% python3 -q
>>> import numpy as np
>>> np.set_printoptions(precision=4, suppress=True, linewidth=120, sign=" ")
>>> mat = np.loadtxt("mat.csv", delimiter=",")
>>> mat
array([[ 1., -2.,  4., -8.],
       [ 1., -1.,  1., -1.],
       [ 1.,  0.,  0.,  0.],
       [ 1.,  1.,  1.,  1.]])
>>> left, s, Vh = np.linalg.svd(mat, full_matrices=False)
>>> np.allclose(left * s @ Vh, mat)
True
>>> round(np.sqrt((s ** 2).sum()), 4), round(np.linalg.norm(mat), 4)
(np.float64(9.6954), np.float64(9.6954))
>>> s / s[0]
array([ 1.    ,  0.2253,  0.1191,  0.0577])
>>> np.round(left.T @ left, 4) + 0
array([[ 1.,  0.,  0.,  0.],
       [ 0.,  1.,  0.,  0.],
       [ 0.,  0.,  1.,  0.],
       [ 0.,  0.,  0.,  1.]])
>>> np.abs(left[:, 0]).round(6).argmax()
np.int64(0)
>>> left.shape, s.shape, Vh.shape
((4, 4), (4,), (4, 4))
>>> M2 = np.array([[2, 0], [0, 1]])
>>> W2 = np.kron(M2, mat)
>>> np.round(np.linalg.norm(W2, 2), 4), np.round(np.linalg.norm(M2, 2) * np.linalg.norm(mat, 2), 4)
(np.float64(18.7607), np.float64(18.7607))
>>> W2
array([[  2.,  -4.,   8., -16.,   0.,  -0.,   0.,  -0.],
       [  2.,  -2.,   2.,  -2.,   0.,  -0.,   0.,  -0.],
       [  2.,   0.,   0.,   0.,   0.,   0.,   0.,   0.],
       [  2.,   2.,   2.,   2.,   0.,   0.,   0.,   0.],
       [  0.,  -0.,   0.,  -0.,   1.,  -2.,   4.,  -8.],
       [  0.,  -0.,   0.,  -0.,   1.,  -1.,   1.,  -1.],
       [  0.,   0.,   0.,   0.,   1.,   0.,   0.,   0.],
       [  0.,   0.,   0.,   0.,   1.,   1.,   1.,   1.]])
>>> np.linalg.matrix_rank(W2)
np.int64(8)
>>> np.trace(mat)
np.float64(1.0)
>>> np.sort(np.abs(np.linalg.eigvals(mat)))
array([ 0.7116,  1.4365,  3.4264,  3.4264])
>>> round(np.abs(np.linalg.eigvals(mat)).max(), 4)
np.float64(3.4264)
>>> np.linalg.determinant(mat)
Traceback (most recent call last):
  File "<python-input-19>", line 1, in <module>
    np.linalg.determinant(mat)
    ^^^^^^^^^^^^^^^^^^^^^
AttributeError: module 'numpy.linalg' has no attribute 'determinant'
>>> np.allclose(mat @ mat.T, mat.T @ mat)
False
>>> K = np.load("data.npy")
>>> K
array([[ 1.8   , -1.1   , -0.6   ],
       [-0.8   ,  0.9   , -0.1   ],
       [ 0.7917,  0.8016, -0.6041],
       [ 0.1   , -0.3   ,  0.9   ],
       [ 0.8   ,  0.8   , -0.6   ],
       [ 1.1   ,  0.6   ,  0.4   ]])
>>> M2 = np.c_[K[:, :1] @ np.array([[1]]), np.array([-3, -1, -1, 5, -1, -2])]
>>> M2
array([[ 1.8   , -3.    ],
       [-0.8   , -1.    ],
       [ 0.7917, -1.    ],
       [ 0.1   ,  5.    ],
       [ 0.8   , -1.    ],
       [ 1.1   , -2.    ]])
>>> np.linalg.matrix_rank(M2)
np.int64(2)
>>> np.linalg.norm(np.linalg.qr(K)[0].T @ M2, axis=0) ** 2 / ((M2 ** 2).sum(axis=0) + 1e-12)
array([ 1.    ,  0.6022])
>>> np.round(np.linalg.norm(M2 - K @ np.linalg.lstsq(K, M2)[0], axis=0), 4) + 0
array([ 0.    ,  4.0386])
>>> u = np.array([0, 2])
>>> np.correlate(K[3], K[0], "full")
array([-0.06,  0.07, -0.03, -1.53,  1.62])
>>> np.convolve(K[3], u)
array([ 0. ,  0.2, -0.6,  1.8])
>>> np.cross(K[3, :3], K[0, :3])
array([ 1.17,  1.68,  0.43])
>>> M = np.load("block9.npy")
>>> M
array([[-1, -2, -1, -2, -3, -1,  2],
       [-3, 32, -2,  1,  3, -1,  0],
       [ 3,  2, 27,  2, -2,  3,  1],
       [-1,  1,  0, 18, -3, -1,  3],
       [ 3, -3,  0,  2, 10,  1,  0],
       [-3, -1, -1,  3, -1, 27,  3],
       [ 0, -2,  3,  2,  3,  2, 20]])
>>> np.abs(np.linalg.svd(M)[2][-1])
array([ 0.9415,  0.1064,  0.1441,  0.0042,  0.2642,  0.0865,  0.0646])
>>> [round(float(x), 4) for x in np.linalg.svd(M, compute_uv=False)[:3]]
[32.8618, 29.4909, 26.5228]
>>> left, s, Vh = np.linalg.svd(M)
>>> np.argmax(s[:-1] / (s[1:] + 1e-6)) + 1
np.int64(6)
>>> M2 = left[:, :6] @ np.diag(s[:6]) @ Vh[:6]
>>> round(np.linalg.norm(M - M2) / np.linalg.norm(M), 4)
np.float64(0.003)
>>> np.linalg.matrix_rank(M2)
np.int64(6)
>>> w1 = np.array([[2, 3, 2, -3],
...     [4, -4, -5, 0],
...     [4, -2, 1, 5],
...     [-5, 1, -2, 0],
...     [-4, 4, -2, 1],
...     [-2, 5, 0, -5],
...     [3, 4, 2, -2]])
>>> coef = np.array([3, 3, -2, 3])
>>> hid = np.maximum(M @ w1 + coef, 0)
>>> hid
array([[  19,    0,   19,    0],
       [ 102,    0,    0,   10],
       [ 120,    0,   23,  110],
       [   0,    9,    0,    2],
       [   0,   71,    0,    0],
       [   0,  146,    0,    0],
       [  41,  109,   41,    0]])
>>> (hid > 0).astype(int)
array([[ 1,  0,  1,  0],
       [ 1,  0,  0,  1],
       [ 1,  0,  1,  1],
       [ 0,  1,  0,  1],
       [ 0,  1,  0,  0],
       [ 0,  1,  0,  0],
       [ 1,  1,  1,  0]])
>>> np.linalg.matrix_rank(hid)
np.int64(4)
>>> W2 = np.array([[4, 2], [5, 4], [0, 4], [2, 2]])
>>> w1 @ W2
array([[ 17,  18],
       [ -4, -28],
       [ 16,  14],
       [-15, -14],
       [  6,   2],
       [  7,   6],
       [ 28,  26]])
>>> (hid @ W2).round(6).argmax(axis=1)
array([ 1,  0,  0,  0,  0,  0,  0])
>>> hat = hid @ np.linalg.solve(hid.T @ hid, hid.T)
>>> round(np.trace(hat), 4)
np.float64(4.0)
>>> np.round(hat @ hid[:, 3], 4) + 0
array([   0.,   10.,  110.,    2.,    0.,    0.,    0.])
>>> np.linalg.matrix_rank(np.eye(7) - hat)
np.int64(3)
>>> rng = np.random.default_rng(2473)
>>> lab = rng.permutation(7)
>>> lab
array([ 2,  6,  0,  5,  3,  4,  1])
>>> M2 = M[lab][:, lab]
>>> np.diag(M2)
array([27, 20, -1, 27, 18, 10, 32])
>>> X = np.loadtxt("run6.csv", delimiter=",")
>>> X
array([[ 0.9135,  0.    ,  0.    ,  0.4067,  0.    ,  0.    ,  0.    ],
       [ 0.    ,  1.    ,  0.    ,  0.    ,  0.    ,  0.    ,  0.    ],
       [ 0.    ,  0.    ,  1.    ,  0.    ,  0.    ,  0.    ,  0.    ],
       [-0.4067,  0.    ,  0.    ,  0.9135,  0.    ,  0.    ,  0.    ],
       [ 0.    ,  0.    ,  0.    ,  0.    ,  1.    ,  0.    ,  0.    ],
       [ 0.    ,  0.    ,  0.    ,  0.    ,  0.    ,  1.    ,  0.    ],
       [ 0.    ,  0.    ,  0.    ,  0.    ,  0.    ,  0.    ,  1.    ]])
>>> x0 = np.array([-2, -2, 6, -9, 4, -2, 3])
>>> np.linalg.inv(X)
array([[ 0.9135,  0.    ,  0.    , -0.4067,  0.    ,  0.    ,  0.    ],
       [ 0.    ,  1.    ,  0.    ,  0.    ,  0.    ,  0.    ,  0.    ],
       [ 0.    ,  0.    ,  1.    ,  0.    ,  0.    ,  0.    ,  0.    ],
       [ 0.4067,  0.    ,  0.    ,  0.9135,  0.    ,  0.    ,  0.    ],
       [ 0.    ,  0.    ,  0.    ,  0.    ,  1.    ,  0.    ,  0.    ],
       [ 0.    ,  0.    ,  0.    ,  0.    ,  0.    ,  1.    ,  0.    ],
       [ 0.    ,  0.    ,  0.    ,  0.    ,  0.    ,  0.    ,  1.    ]])
>>> 7 - np.linalg.matrix_rank(X - np.eye(7), tol=1e-8)
np.int64(5)
>>> round(float(np.linalg.norm(x0)), 4), round(float(np.linalg.norm(X @ x0)), 4)
(12.4097, 12.4097)
>>> X.T @ (X @ x0)
array([-2., -2.,  6., -9.,  4., -2.,  3.])
